In [1]: import numpy as np

In [2]: import numpy.linalg as la

In [3]: np.set_printoptions(suppress=True, linewidth=100)

In [4]: feats = np.loadtxt("run12.csv", delimiter=",")

In [5]: print(feats)
[[  0.   6.  -2.   4.  10.  -2.  -8.   6.  -4.  -8.]
 [  6.   0.  -4.  -4.  -4.  -8. -10.  -6.  12.  -2.]
 [  2.   2.  -2.   0.   0.  -4.  -6.   0.   6.  -4.]
 [  2.  -1.  -1.  -2.  -8.  -4.  -2.  -3.  13.  -1.]
 [ -1.   5.  -1.   4.  10.   0.  -5.   6.  -7.  -6.]
 [ -3.   3.   1.   4.   7.   3.   1.   6.  -8.  -3.]
 [ -5.  -2.   4.   2.  -4.   6.  11.   3.  -2.   3.]
 [  0.   3.  -1.   2.   2.  -2.  -4.   3.   3.  -5.]
 [  0.  -6.   2.  -4. -10.   2.   8.  -6.   4.   8.]
 [  3.   0.  -2.  -2.   4.  -2.  -5.  -3.  -4.   1.]
 [  2.  -4.   0.  -4.  -4.   0.   2.  -6.   0.   6.]
 [  0.   0.   0.   0.   6.   2.   0.   0. -10.   2.]
 [ -1.  -1.   1.   0.  -6.   0.   3.   0.   7.   0.]
 [ -4.  -1.   3.   2.  -4.   4.   8.   3.   1.   1.]
 [ -2.   1.   1.   2.   5.   3.   2.   3.  -8.   0.]
 [ -5.  -2.   4.   2.  -4.   6.  11.   3.  -2.   3.]]

In [6]: # looks like rank 3

In [7]: r = la.matrix_rank(feats)

In [8]: print(r)
3

In [9]: null = la.svd(feats)[2][r:].T

In [10]: print(la.matrix_rank(feats.T @ feats), la.matrix_rank(feats @ feats.T))
3 3

In [11]: T = np.stack([feats, -1 * feats, feats[::-1]])

In [12]: print((T @ feats.T).shape)
(3, 16, 16)

In [13]: U, sigma, VT = la.svd(feats)

In [14]: V = VT[:(sigma > 1e-8).sum()]

In [15]: rng = np.random.default_rng(230)

In [16]: x = feats[13] + 5 * feats[1] + rng.integers(2) * np.eye(10)[0]

In [17]: print(x)
[ 27.  -1. -17. -18. -24. -36. -42. -27.  61.  -9.]

In [18]: print(la.matrix_rank(np.vstack([feats, x])))
4

In [19]: print(round(la.norm(feats) ** 2 / la.norm(feats, 2) ** 2, 2))
2.04

In [20]: print(round(la.norm(feats[9], 1), 2), np.round(la.norm(feats[9], np.inf), 2))
26.0 5.0

In [21]: print(round(np.trace(la.pinv(feats) @ feats), 2))
3.0

In [22]: print(np.allclose(feats[:-1].T @ la.lstsq(feats[:-1].T, feats[-1])[0], feats[-1]))
True

In [23]: print(np.unique(feats.round(6), axis=0).shape)
(15, 10)

In [24]: la.inv(feats)
LinAlgError: Last 2 dimensions of the array must be square


In [25]: print(np.abs(np.diag(la.qr(feats)[1])) > 1e-9)
[ True  True False False  True False False False False False]

In [26]: M = np.load("sample15.npy")

In [27]: print(M.round(2) + 0)
[[-26.61  -1.94 -24.68   1.78 -28.53   8.9   10.82]
 [-20.68  -1.86 -18.9    1.38 -22.45   6.88   8.65]
 [-16.9   -1.85 -15.24   1.1  -18.57   5.51   7.17]
 [-16.06  -1.85 -14.42   1.04 -17.69   5.19   6.82]
 [-15.86  -1.85 -14.23   1.02 -17.49   5.11   6.74]
 [-14.98  -1.86 -13.38   0.96 -16.58   4.78   6.38]
 [-14.85  -1.86 -13.25   0.95 -16.44   4.73   6.32]
 [-13.64  -1.86 -12.09   0.85 -15.19   4.25   5.8 ]
 [-12.93  -1.87 -11.41   0.79 -14.46   3.97   5.5 ]
 [-12.38  -1.87 -10.88   0.75 -13.89   3.75   5.25]
 [ -9.32  -1.92  -7.96   0.5  -10.69   2.48   3.84]
 [ -8.15  -1.94  -6.85   0.39  -9.46   1.96   3.26]
 [ -8.01  -1.94  -6.71   0.38  -9.3    1.9    3.19]
 [ -5.33  -1.99  -4.21   0.13  -6.45   0.65   1.77]
 [ -3.96  -2.    -2.97   0.    -4.96  -0.02   0.98]
 [ -3.56  -2.    -2.61  -0.04  -4.51  -0.22   0.73]
 [ -2.94  -1.98  -2.06  -0.11  -3.82  -0.53   0.35]
 [ -2.78  -1.98  -1.92  -0.12  -3.64  -0.61   0.24]
 [ -2.3   -1.94  -1.52  -0.17  -3.09  -0.85  -0.06]
 [ -1.63  -1.83  -0.98  -0.23  -2.28  -1.14  -0.49]
 [ -1.57  -1.82  -0.94  -0.23  -2.21  -1.16  -0.52]
 [ -1.08  -1.6   -0.6   -0.25  -1.57  -1.25  -0.76]
 [ -1.04  -1.57  -0.57  -0.25  -1.51  -1.24  -0.78]
 [ -0.98  -1.52  -0.54  -0.25  -1.42  -1.23  -0.79]
 [ -0.8   -1.34  -0.44  -0.23  -1.16  -1.16  -0.79]
 [ -0.68  -1.18  -0.38  -0.21  -0.99  -1.06  -0.75]
 [ -0.49  -0.87  -0.29  -0.16  -0.7   -0.82  -0.61]
 [ -0.18  -0.31  -0.12  -0.06  -0.25  -0.31  -0.24]
 [ -0.04  -0.06  -0.02  -0.01  -0.05  -0.06  -0.05]
 [  0.06   0.1    0.04   0.02   0.08   0.1    0.08]
 [  0.36   0.57   0.26   0.12   0.47   0.58   0.47]
 [  0.62   0.93   0.46   0.19   0.78   0.95   0.79]
 [  0.66   0.99   0.49   0.2    0.84   1.01   0.84]
 [  0.75   1.11   0.56   0.23   0.94   1.13   0.94]
 [  0.9    1.3    0.68   0.27   1.12   1.34   1.12]
 [  1.52   2.03   1.2    0.42   1.84   2.1    1.78]
 [  2.46   3.     2.02   0.62   2.89   3.11   2.67]
 [  2.9    3.42   2.42   0.71   3.38   3.54   3.06]
 [  3.22   3.71   2.72   0.77   3.73   3.84   3.33]
 [  5.55   5.63   4.86   1.16   6.24   5.78   5.09]
 [ 10.17   8.85   9.25   1.78  11.1    8.92   7.99]
 [ 11.09   9.43  10.13   1.89  12.05   9.47   8.5 ]
 [ 13.21  10.74  12.17   2.14  14.26  10.69   9.64]
 [ 13.85  11.12  12.79   2.21  14.92  11.04   9.97]
 [ 17.21  13.05  16.03   2.56  18.39  12.8   11.63]
 [ 21.34  15.3   20.05   2.96  22.63  14.81  13.52]
 [ 26.8   18.11  25.37   3.45  28.22  17.25  15.82]
 [ 29.    19.2   27.53   3.64  30.47  18.18  16.71]
 [ 36.16  22.63  34.54   4.21  37.77  21.05  19.43]
 [ 42.91  25.74  41.19   4.71  44.64  23.57  21.84]
 [ 58.9   32.7   56.94   5.8   60.86  29.01  27.05]]

In [28]: # rank 3

In [29]: lab = M[:, 3] > np.median(M[:, 3])

In [30]: r0 = M[lab].mean(axis=0) - M[~lab].mean(axis=0)

In [31]: print(r0.round(2))
[7.12 8.23 6.64 1.95 7.59 9.75 9.27]

In [32]: print(np.round((((M - M.mean(axis=0)) @ r0 > 0) == lab).mean(), 2))
0.76
